>>> import numpy as np
>>> np.set_printoptions(suppress=True, linewidth=160)
>>> def rd(a):
...     return np.round(a, 2) + 0
... 
>>> J = np.array([[0.0, -1.0, -1.0, -1.0],
...     [-1.0, 0.0, -1.0, -1.0],
...     [-1.0, -1.0, 0.0, -1.0],
...     [-1.0, -1.0, -1.0, 0.0]])
>>> print(J)
[[ 0. -1. -1. -1.]
 [-1.  0. -1. -1.]
 [-1. -1.  0. -1.]
 [-1. -1. -1.  0.]]
>>> evals, vecs = np.linalg.eig(J)
>>> print(rd(evals))
[ 1. -3.  1.  1.]
>>> print(rd(np.sort(np.linalg.eigvals(J.T))))
[-3.  1.  1.  1.]
>>> print(rd(J @ vecs[:, 0] - evals[0] * vecs[:, 0]))
[0. 0. 0. 0.]
>>> print(J @ J)
[[3. 2. 2. 2.]
 [2. 3. 2. 2.]
 [2. 2. 3. 2.]
 [2. 2. 2. 3.]]
>>> print((J + J.T) / 2)
[[ 0. -1. -1. -1.]
 [-1.  0. -1. -1.]
 [-1. -1.  0. -1.]
 [-1. -1. -1.  0.]]
>>> assert J == J.T
Traceback (most recent call last):
  File "<python-input-11>", line 1, in <module>
    assert J == J.T
           ^^^^^^^^
ValueError: The truth value of an array with more than one element is ambiguous. Use a.any() or a.all()
>>> print(rd(np.abs(np.linalg.eigvals(J)).max()))
3.0
>>> print(np.allclose(J @ J.T, J.T @ J))
True
>>> evals, vecs = np.linalg.eigh(J)
>>> x0 = np.array([0, 0, 2, 1])
>>> print(x0 @ J @ x0 / (x0 @ x0), evals[0], evals[-1])
-0.8 -3.0 1.0
>>> print(rd(vecs * np.maximum(evals, 0) @ vecs.T))
[[ 0.75 -0.25 -0.25 -0.25]
 [-0.25  0.75 -0.25 -0.25]
 [-0.25 -0.25  0.75 -0.25]
 [-0.25 -0.25 -0.25  0.75]]
>>> print(np.abs(J).sum(axis=1).max(), np.abs(evals).max())
3.0 3.0
>>> print(x0 @ J @ x0)
-4.0
